>>> import numpy as np
>>> np.set_printoptions(precision=2, suppress=True, linewidth=160)
>>> def rnd(a):
...     return np.round(a, 2) + 0
... 
>>> K = np.loadtxt("out14.csv", delimiter=",")
>>> K
array([[3., 1.],
       [0., 3.]])
>>> w, V = np.linalg.eig(K)
>>> rnd(np.sort(np.linalg.eigvals(K @ K)))
array([9., 9.])
>>> rnd(np.sort(np.linalg.eigvals(np.linalg.inv(K))))
array([0.33, 0.33])
>>> x0 = np.array([2, 0])
>>> target = K @ x0
>>> c, lr = np.zeros(2), 1 / np.linalg.norm(K, 2) ** 2
>>> for i in range(5):
...     c -= lr * K.T @ (K @ c - target)
...     if i % 1 == 0: print(i, round(np.linalg.norm(K @ c - target), 2))
... 
0 1.88
1 0.91
2 0.44
3 0.21
4 0.1
>>> rnd(c)
array([1.97, 0.03])
>>> rng = np.random.default_rng(989)
>>> idx = rng.permutation(2)
>>> idx
array([0, 1])
>>> M2 = K[idx][:, idx]
>>> rnd(np.linalg.det(M2)), rnd(np.linalg.det(K[idx]))
(np.float64(9.0), np.float64(9.0))
>>> np.diag(M2)
array([3., 3.])
>>> np.allclose(M2, K)
True
>>> np.trace(M2)
np.float64(6.0)
>>> M2 = np.linalg.inv(K)
>>> rnd(np.linalg.slogdet(K)[0])
np.float64(1.0)
>>> rnd(np.linalg.cond(K))
np.float64(1.39)
>>> mat = np.load("sample16.npy")
>>> mat
array([[64, 40, 40],
       [40, 25, 25],
       [40, 25, 25]])
>>> np.argsort(-np.linalg.norm(mat, axis=0).round(6), kind="stable")[:3]
array([0, 1, 2])
>>> np.linalg.matrix_rank(mat, rtol=0.1)
np.int64(1)
>>> E = np.loadtxt("case3.csv", delimiter=",")
>>> E
array([[ -7.49,  13.45,   7.79],
       [  0.29,   0.12,  -0.17],
       [  2.57,  -5.81,  -3.29],
       [  0.02,  -0.17,   0.22],
       [  2.3 ,  -1.99,  -1.54],
       [  6.11, -10.4 ,  -6.43],
       [  8.22, -13.58,  -7.97],
       [  4.66,  -8.39,  -5.08],
       [  1.79,  -2.83,  -1.88],
       [  3.23,  -5.7 ,  -3.54],
       [ -4.42,   8.22,   4.54],
       [ -3.08,   5.41,   3.57],
       [ -8.17,  13.3 ,   7.73],
       [  0.39,  -0.04,   0.27],
       [ -3.85,   4.81,   3.44],
       [  5.26,  -8.15,  -5.2 ],
       [  1.62,  -3.4 ,  -2.15],
       [ -4.69,   7.93,   5.  ],
       [  1.85,  -2.79,  -1.98],
       [ -5.01,   7.36,   5.06],
       [  6.69, -10.85,  -6.51],
       [  6.68, -10.72,  -6.51],
       [ -3.66,   5.35,   2.96],
       [ -7.49,  13.65,   7.86],
       [ -1.92,   2.42,   1.32]])
>>> idx = rng.permutation(3)
>>> idx
array([1, 0, 2])
>>> M2 = mat[idx][:, idx]
>>> M2
array([[25, 40, 25],
       [40, 64, 40],
       [25, 40, 25]])
>>> np.trace(M2)
np.int64(114)
>>> np.diag(M2)
array([25, 64, 25])
